>>> import numpy as np
>>> from numpy import linalg as LA
>>> np.set_printoptions(precision=2, suppress=True, linewidth=200, sign=" ")
>>> def rnd(a):
...     return np.round(a, 2) + 0
... 
>>> feats = np.loadtxt("layer11.csv", delimiter=",")
>>> print(rnd(feats))
[[ 0.08  0.15  0.19  0.19  0.19  0.12  0.08]
 [ 0.17  0.21  0.04  0.12  0.04  0.21  0.21]
 [ 0.25  0.06  0.12  0.31  0.19  0.06  0.  ]
 [ 0.19  0.    0.08  0.23  0.19  0.15  0.15]
 [ 0.07  0.    0.    0.33  0.33  0.07  0.2 ]
 [ 0.14  0.14  0.21  0.    0.21  0.14  0.14]
 [ 0.06  0.25  0.06  0.06  0.12  0.12  0.31]]
>>> B = LA.inv(feats)
>>> rnd(LA.cond(feats))
np.float64(32.74)
>>> rnd(LA.det(feats) * B)
array([[ 0.,  0.,  0.,  0.,  0.,  0.,  0.],
       [ 0.,  0.,  0.,  0.,  0.,  0.,  0.],
       [ 0.,  0.,  0.,  0.,  0.,  0.,  0.],
       [ 0.,  0.,  0.,  0.,  0.,  0.,  0.],
       [ 0.,  0.,  0.,  0.,  0.,  0.,  0.],
       [ 0.,  0.,  0.,  0.,  0.,  0.,  0.],
       [ 0.,  0.,  0.,  0.,  0.,  0.,  0.]])
>>> rnd(feats @ B)
array([[ 1.,  0.,  0.,  0.,  0.,  0.,  0.],
       [ 0.,  1.,  0.,  0.,  0.,  0.,  0.],
       [ 0.,  0.,  1.,  0.,  0.,  0.,  0.],
       [ 0.,  0.,  0.,  1.,  0.,  0.,  0.],
       [ 0.,  0.,  0.,  0.,  1.,  0.,  0.],
       [ 0.,  0.,  0.,  0.,  0.,  1.,  0.],
       [ 0.,  0.,  0.,  0.,  0.,  0.,  1.]])
>>> U, s, VT = LA.svd(feats, full_matrices=False)
>>> rnd(np.cumsum(s ** 2) / np.sum(s ** 2))
array([ 0.76,  0.89,  0.94,  0.98,  0.99,  1.  ,  1.  ])
>>> rnd(s)
array([ 1.02,  0.43,  0.28,  0.22,  0.15,  0.08,  0.03])
>>> print(rnd(np.abs(VT[0])))
[ 0.35  0.29  0.25  0.48  0.49  0.32  0.4 ]
>>> rnd(np.sqrt((s ** 2).sum())), rnd(LA.norm(feats))
(np.float64(1.18), np.float64(1.18))
>>> rnd(s / s[0])
array([ 1.  ,  0.42,  0.27,  0.22,  0.14,  0.08,  0.03])
>>> U.shape, s.shape, VT.shape
((7, 7), (7,), (7, 7))
>>> print(rnd(VT @ VT.T))
[[ 1.  0.  0.  0.  0.  0.  0.]
 [ 0.  1.  0.  0.  0.  0.  0.]
 [ 0.  0.  1.  0.  0.  0.  0.]
 [ 0.  0.  0.  1.  0.  0.  0.]
 [ 0.  0.  0.  0.  1.  0.  0.]
 [ 0.  0.  0.  0.  0.  1.  0.]
 [ 0.  0.  0.  0.  0.  0.  1.]]
>>> print(np.abs(U[:, 0]).round(6).argmax())
4
>>> vec = np.array([5, 5, 4, -3, -8, 5, 8])
>>> y = feats @ vec
>>> rnd(y)
array([ 1.  ,  4.04, -0.06,  1.04, -1.4 ,  2.43,  3.75])
>>> rnd(LA.solve(feats.T, feats[2]))
array([ 0.,  0.,  1.,  0.,  0.,  0.,  0.])
>>> rnd(LA.solve(feats, -2 * y))
array([-10., -10.,  -8.,   6.,  16., -10., -16.])
>>> print(rnd(LA.solve(feats, feats[:, 4])))
[ 0.  0.  0.  0.  1.  0.  0.]
>>> rng = np.random.default_rng(30)
>>> B = feats + rng.integers(-2, 3, (7, 6)) @ rng.integers(-2, 3, (6, 7))
>>> print(rnd(B))
[[-3.92  4.15  8.19  3.19 -4.81  1.12 -2.92]
 [ 0.17  0.21  0.04  8.12  3.04  2.21 -3.79]
 [-0.75  6.06  8.12  5.31 -0.81  5.06 -1.  ]
 [ 0.19  3.    0.08  3.23  4.19  8.15 -2.85]
 [ 1.07 -3.   -2.   -5.67  3.33  2.07  2.2 ]
 [ 1.14 -3.86 -1.79  2.    2.21 -4.86  2.14]
 [-3.94 -1.75  2.06 -2.94 -5.88 -5.88 -0.69]]
>>> print(np.abs(B - feats).sum(axis=1))
[ 28.  17.  27.  21.  19.  18.  24.]
>>> print(rnd(B - feats))
[[-4.  4.  8.  3. -5.  1. -3.]
 [ 0.  0.  0.  8.  3.  2. -4.]
 [-1.  6.  8.  5. -1.  5. -1.]
 [ 0.  3.  0.  3.  4.  8. -3.]
 [ 1. -3. -2. -6.  3.  2.  2.]
 [ 1. -4. -2.  2.  2. -5.  2.]
 [-4. -2.  2. -3. -6. -6. -1.]]
>>> LA.matrix_rank(B - feats, tol=1e-8)
np.int64(6)
>>> rnd(LA.svd(B - feats, compute_uv=False))
array([ 19.33,  14.91,   9.67,   4.9 ,   3.17,   0.71,   0.  ])
>>> O, evecs = LA.qr(feats[:, :1])[0], LA.qr(feats[:, 1:])[0]
>>> s = LA.svd(O.T @ evecs, compute_uv=False)
>>> print(rnd(np.degrees(np.arccos(s.clip(0, 1)))))
[ 18.32]
>>> m1 = np.load("sample2.npy")
>>> rnd(m1)
array([[-1.12, -0.99, -0.18, -0.65, -1.96,  0.56],
       [ 1.56, -0.85, -0.31,  1.29, -1.7 , -0.41],
       [-0.62,  1.81,  1.49,  0.78, -0.93, -0.05]])
>>> U, s, VT = LA.svd(m1, full_matrices=False)
>>> U.shape, s.shape, VT.shape
((3, 3), (3,), (3, 6))
>>> rnd(np.cumsum(s ** 2) / np.sum(s ** 2))
array([ 0.41,  0.73,  1.  ])
>>> np.allclose(U * s @ VT, m1)
True
>>> rnd(np.abs(VT[0]))
array([ 0.26,  0.53,  0.22,  0.18,  0.75,  0.01])
>>> np.abs(U[:, 0]).round(6).argmax()
np.int64(1)
>>> print(rnd(U.T @ m1 @ VT.T))
[[ 3.    0.    0.  ]
 [ 0.    2.7   0.  ]
 [ 0.    0.    2.43]]
